>>> import numpy as np
>>> np.set_printoptions(suppress=True, linewidth=120)
>>> m1 = np.load("block15.npy")
>>> m1
array([[ -2,  -1,   0,   1,   2,   3,   4,   5,   6,   7],
       [  8,   9,  10,  11,  12,  13,  14,  15,  16,  17],
       [ 18,  19,  20,  21,  22,  23,  24,  25,  26,  27],
       [ 28,  29,  30,  31,  32,  33,  34,  35,  36,  37],
       [ 38,  39,  40,  41,  42,  43,  44,  45,  46,  47],
       [ 48,  49,  50,  51,  52,  53,  54,  55,  56,  57],
       [ 58,  59,  60,  61,  62,  63,  64,  65,  66,  67],
       [ 68,  69,  70,  71,  72,  73,  74,  75,  76,  77],
       [ 78,  79,  80,  81,  82,  83,  84,  85,  86,  87],
       [ 88,  89,  90,  91,  92,  93,  94,  95,  96,  97],
       [ 98,  99, 100, 101, 102, 103, 104, 105, 106, 107],
       [108, 109, 110, 111, 112, 113, 114, 115, 116, 117],
       [118, 119, 120, 121, 122, 123, 124, 125, 126, 127],
       [128, 129, 130, 131, 132, 133, 134, 135, 136, 137]])
>>> vec = np.array([-3, -3, -1, 2, 0, 2, 3, 3, 2, -5])
>>> print(np.linalg.norm(m1 @ vec) <= np.linalg.norm(m1, 2) * np.linalg.norm(vec) + 1e-9)
True
>>> (m1 @ vec).argmax()
np.int64(0)
>>> m1 @ vec
array([21, 21, 21, 21, 21, 21, 21, 21, 21, 21, 21, 21, 21, 21])
>>> print(m1 @ (2 * vec))
[42 42 42 42 42 42 42 42 42 42 42 42 42 42]
>>> np.abs(m1).max()
np.int64(137)
>>> m1.sum(axis=0)
array([ 882,  896,  910,  924,  938,  952,  966,  980,  994, 1008])
>>> print(np.count_nonzero(m1))
139
>>> np.linalg.matrix_rank(m1)
np.int64(2)
>>> round(np.linalg.norm(m1), 4)
np.float64(930.8759)
>>> np.diff(m1, axis=0)
array([[10, 10, 10, 10, 10, 10, 10, 10, 10, 10],
       [10, 10, 10, 10, 10, 10, 10, 10, 10, 10],
       [10, 10, 10, 10, 10, 10, 10, 10, 10, 10],
       [10, 10, 10, 10, 10, 10, 10, 10, 10, 10],
       [10, 10, 10, 10, 10, 10, 10, 10, 10, 10],
       [10, 10, 10, 10, 10, 10, 10, 10, 10, 10],
       [10, 10, 10, 10, 10, 10, 10, 10, 10, 10],
       [10, 10, 10, 10, 10, 10, 10, 10, 10, 10],
       [10, 10, 10, 10, 10, 10, 10, 10, 10, 10],
       [10, 10, 10, 10, 10, 10, 10, 10, 10, 10],
       [10, 10, 10, 10, 10, 10, 10, 10, 10, 10],
       [10, 10, 10, 10, 10, 10, 10, 10, 10, 10],
       [10, 10, 10, 10, 10, 10, 10, 10, 10, 10]])
>>> F = np.minimum.outer(np.arange(1, 11), np.arange(1, 11)) * 4
>>> F
array([[ 4,  4,  4,  4,  4,  4,  4,  4,  4,  4],
       [ 4,  8,  8,  8,  8,  8,  8,  8,  8,  8],
       [ 4,  8, 12, 12, 12, 12, 12, 12, 12, 12],
       [ 4,  8, 12, 16, 16, 16, 16, 16, 16, 16],
       [ 4,  8, 12, 16, 20, 20, 20, 20, 20, 20],
       [ 4,  8, 12, 16, 20, 24, 24, 24, 24, 24],
       [ 4,  8, 12, 16, 20, 24, 28, 28, 28, 28],
       [ 4,  8, 12, 16, 20, 24, 28, 32, 32, 32],
       [ 4,  8, 12, 16, 20, 24, 28, 32, 36, 36],
       [ 4,  8, 12, 16, 20, 24, 28, 32, 36, 40]])
>>> # symmetric, so the eigenvalues are real
>>> Q, V = np.linalg.qr(F[:, :2])[0], np.linalg.qr(F[:, 2:])[0]
>>> sigma = np.linalg.svd(Q.T @ V, compute_uv=False)
>>> sigma.round(4)
array([0.9958, 0.2367])
>>> round(float(np.linalg.norm(Q @ Q.T - V @ V.T, 2)), 4)
1.0
>>> np.round(np.degrees(np.arccos(sigma.clip(0, 1))), 4)
array([ 5.261 , 76.3082])
